$ python3 -q
>>> import numpy as np
>>> import numpy.linalg as la
>>> np.set_printoptions(precision=4, suppress=True, linewidth=120, floatmode="fixed")
>>> B = np.array([[3, 3, 0],
...     [0, 3, 2],
...     [3, 3, 0],
...     [1, 3, 3],
...     [1, 1, 0],
...     [0, 2, 2],
...     [1, 1, 1]])
>>> cent = np.array([[3, 0, 2, 3], [2, 0, 3, 1], [0, 1, 2, 1]])
>>> rng = np.random.default_rng(4024)
>>> A = B @ cent + 0.1 * rng.normal(size=(7, 4))
>>> A
array([[15.0087,  0.1494, 14.9615, 11.9268],
       [ 6.1686,  1.7839, 13.0582,  5.0658],
       [15.0735,  0.1773, 14.9989, 11.9956],
       [ 8.9987,  3.0135, 17.0511,  9.0424],
       [ 4.9380, -0.1588,  5.0270,  3.9439],
       [ 4.0538,  1.8841,  9.7722,  4.0566],
       [ 5.0972,  0.9706,  6.9820,  4.9979]])
>>> B = np.c_[A[:, :2] @ np.array([[8, -6], [1, 5]]), np.array([1, 0, 2, 0, 2, 1, 0])]
>>> B
array([[120.2186, -89.3049,   1.0000],
       [ 51.1329, -28.0921,   0.0000],
       [120.7653, -89.5544,   2.0000],
       [ 75.0028, -38.9244,   0.0000],
       [ 39.3456, -30.4222,   2.0000],
       [ 34.3146, -14.9022,   1.0000],
       [ 41.7483, -25.7305,   0.0000]])
>>> la.matrix_rank(np.c_[A, B])
np.int64(5)
>>> la.norm(la.qr(A)[0].T @ B, axis=0) ** 2 / ((B ** 2).sum(axis=0) + 1e-12)
array([1.0000, 1.0000, 0.7588])
>>> la.matrix_rank(B)
np.int64(3)
>>> np.round(la.norm(B - A @ la.lstsq(A, B)[0], axis=0), 4) + 0
array([0.0000, 0.0000, 1.5530])
>>> x = np.array([-1, 0, 0, -2])
>>> target = A @ x
>>> np.round(la.solve(A.T @ A, A.T @ target), 4) + 0
array([-1.0000,  0.0000,  0.0000, -2.0000])
>>> np.round(la.lstsq(A, target)[0], 4) + 0
array([-1.0000,  0.0000,  0.0000, -2.0000])
>>> target
array([-38.8623, -16.3002, -39.0647, -27.0834, -12.8259, -12.1669, -15.0929])
>>> np.round(la.pinv(A) @ A, 4) + 0
array([[1.0000, 0.0000, 0.0000, 0.0000],
       [0.0000, 1.0000, 0.0000, 0.0000],
       [0.0000, 0.0000, 1.0000, 0.0000],
       [0.0000, 0.0000, 0.0000, 1.0000]])
>>> target = target + 0.3 * rng.normal(size=7)
>>> target
array([-38.4817, -16.0814, -38.7117, -27.2624, -12.9381, -12.2836, -14.8304])
>>> beta, *_ = la.lstsq(A, target)
>>> beta.round()
array([-0.0000,  1.0000, -0.0000, -2.0000])
>>> beta
array([-0.4187,  0.6920, -0.1712, -2.4937])
>>> [round(float(la.norm(la.solve(A.T @ A + lam * np.eye(4), A.T @ target))), 2) for lam in (0, 1, 10, 100)]
[2.63, 2.01, 1.76, 1.45]
>>> O, vecs = la.qr(A[:, :2])[0], la.qr(A[:, 2:])[0]
>>> sig = la.svd(O.T @ vecs, compute_uv=False)
>>> (sig > 0.9).sum()
np.int64(2)
>>> np.round(la.norm(O @ O.T - vecs @ vecs.T, 2), 4)
np.float64(0.4122)
>>> np.degrees(np.arccos(sig.clip(0, 1)))
array([ 0.7356, 24.3402])
>>> O, r_ = la.qr(A)
>>> np.allclose(r_.T @ r_, A.T @ A)
True
>>> np.trace(O @ O.T)
np.float64(4.0)
>>> np.abs(np.diag(r_))
array([25.2645,  3.4818,  2.1940,  0.4408])
>>> O @ r_
array([[15.0087,  0.1494, 14.9615, 11.9268],
       [ 6.1686,  1.7839, 13.0582,  5.0658],
       [15.0735,  0.1773, 14.9989, 11.9956],
       [ 8.9987,  3.0135, 17.0511,  9.0424],
       [ 4.9380, -0.1588,  5.0270,  3.9439],
       [ 4.0538,  1.8841,  9.7722,  4.0566],
       [ 5.0972,  0.9706,  6.9820,  4.9979]])
>>> data = np.load("out15.npy")
>>> data
array([[0, 0, 0, 0, 0, 0],
       [2, 1, 0, 0, 0, 0],
       [1, 1, 2, 0, 0, 0],
       [1, 2, 2, 2, 0, 0],
       [2, 2, 1, 1, 2, 0],
       [2, 1, 1, 0, 0, 2]])
>>> U, sig, vt = la.svd(A, full_matrices=False)
>>> np.round(U.T @ U, 4) + 0
array([[1.0000, 0.0000, 0.0000, 0.0000],
       [0.0000, 1.0000, 0.0000, 0.0000],
       [0.0000, 0.0000, 1.0000, 0.0000],
       [0.0000, 0.0000, 0.0000, 1.0000]])
>>> sig
array([46.0913,  7.6908,  1.2991,  0.1848])
>>> np.round(np.sqrt((sig ** 2).sum()), 4), np.round(la.norm(A), 4)
(np.float64(46.7469), np.float64(46.7469))
>>> np.abs(vt[0])
array([0.5387, 0.0601, 0.7051, 0.4572])
>>> data.sum(axis=0)
array([8, 7, 6, 3, 2, 2])
>>> data.shape
(6, 6)
>>> la.matrix_rank(data)
np.int64(5)
>>> np.round(la.svd(data, compute_uv=False), 4) + 0
array([5.9229, 2.4506, 2.0478, 1.1902, 1.1419, 0.0000])
>>> np.abs(data).max()
np.int64(2)
>>> np.count_nonzero(data)
np.int64(18)
>>> data - data[0]
array([[0, 0, 0, 0, 0, 0],
       [2, 1, 0, 0, 0, 0],
       [1, 1, 2, 0, 0, 0],
       [1, 2, 2, 2, 0, 0],
       [2, 2, 1, 1, 2, 0],
       [2, 1, 1, 0, 0, 2]])
>>> np.unravel_index(np.abs(data).argmax(), data.shape)
(np.int64(1), np.int64(0))
